$ python -q
>>> import numpy as np
>>> import numpy.linalg as la
>>> np.set_printoptions(precision=3, suppress=True, linewidth=100, sign=" ")
>>> m1 = np.loadtxt("arr.csv", delimiter=",")
>>> m1
array([[-1. ,  0. , -1.1,  0.3,  2.6],
       [ 4. , -0.5,  6.5,  2.5, -3. ],
       [ 0.3,  0.4,  0.6,  0.4,  0.1],
       [-0.6,  0.3,  1.3,  0. , -1.9],
       [ 1.7,  0.8,  1.1,  0.1,  0.7],
       [ 1.1, -0.1,  0.3, -0.4,  1. ],
       [-2.1, -1.5,  0.1,  0.4, -2.2],
       [ 0.5, -1.5,  1.6, -0.1, -0.6],
       [-2.1, -0.9, -0.3,  1.4, -1.7],
       [ 1.6,  0.8,  0. ,  0.4,  1. ],
       [ 2.3,  2.1, -0.5,  0.5, -0.7],
       [-1. ,  1. , -0.2, -0.2, -0.3],
       [ 0.4,  0.3,  1.8,  0.2,  0.6],
       [ 0.6,  0.3, -0.4, -1. ,  1.6],
       [ 0.3,  0. ,  0.9,  0.9,  0.5],
       [-0.9, -0.1,  0.7, -1.3, -0.6],
       [ 0.5,  0.6,  0.4,  0.5, -0.8],
       [-0.3, -0.8,  0.2,  0.3,  0.5],
       [-0.6,  0.8, -0.1,  0.9, -0.5],
       [ 0.5,  0.2,  0.2,  0.5,  0. ],
       [ 0.2,  2.1,  0.8, -0.1, -0.6],
       [ 0.9, -0.8,  0.1, -0.4,  0.6],
       [ 1.8, -1. ,  0.4, -0.7, -1. ],
       [-0.4,  0.9,  0. ,  0.6, -0.3],
       [-0.2, -0.5,  1.9,  0.1, -0.9],
       [ 0. , -1.7,  0.3, -1.5, -0.1],
       [ 0.3, -2.7, -0.5,  0.3,  0.6]])
>>> B = np.c_[m1[:, :3] @ np.array([[1, 2, -1], [0, 2, 1], [1, 2, 1]]), np.array([5, 1, 5, 1, 1, 0, 2, 5, 3, 3, 0, 4, 4, 3, 4, 3, 2, 5, 3, 4, 5, 5, 0, 0, 3, 3, 5])]
>>> B
array([[-2.1, -4.2, -0.1,  5. ],
       [10.5, 20. ,  2. ,  1. ],
       [ 0.9,  2.6,  0.7,  5. ],
       [ 0.7,  2. ,  2.2,  1. ],
       [ 2.8,  7.2,  0.2,  1. ],
       [ 1.4,  2.6, -0.9,  0. ],
       [-2. , -7. ,  0.7,  2. ],
       [ 2.1,  1.2, -0.4,  5. ],
       [-2.4, -6.6,  0.9,  3. ],
       [ 1.6,  4.8, -0.8,  3. ],
       [ 1.8,  7.8, -0.7,  0. ],
       [-1.2, -0.4,  1.8,  4. ],
       [ 2.2,  5. ,  1.7,  4. ],
       [ 0.2,  1. , -0.7,  3. ],
       [ 1.2,  2.4,  0.6,  4. ],
       [-0.2, -0.6,  1.5,  3. ],
       [ 0.9,  3. ,  0.5,  2. ],
       [-0.1, -1.8, -0.3,  5. ],
       [-0.7,  0.2,  1.3,  3. ],
       [ 0.7,  1.8, -0.1,  4. ],
       [ 1. ,  6.2,  2.7,  5. ],
       [ 1. ,  0.4, -1.6,  5. ],
       [ 2.2,  2.4, -2.4,  0. ],
       [-0.4,  1. ,  1.3,  0. ],
       [ 1.7,  2.4,  1.6,  3. ],
       [ 0.3, -2.8, -1.4,  3. ],
       [-0.2, -5.8, -3.5,  5. ]])
>>> la.matrix_rank(np.c_[m1, B])
np.int64(6)
>>> la.norm(la.qr(m1)[0].T @ B, axis=0) ** 2 / ((B ** 2).sum(axis=0) + 1e-12)
array([ 1.   ,  1.   ,  1.   ,  0.209])
>>> np.round(la.lstsq(m1, B[:, 0])[0], 3) + 0
array([ 1.,  0.,  1.,  0.,  0.])
>>> np.round(la.norm(B - m1 @ la.lstsq(m1, B)[0], axis=0), 3) + 0
array([  0.  ,   0.  ,   0.  ,  15.74])
>>> la.matrix_rank(B)
np.int64(4)
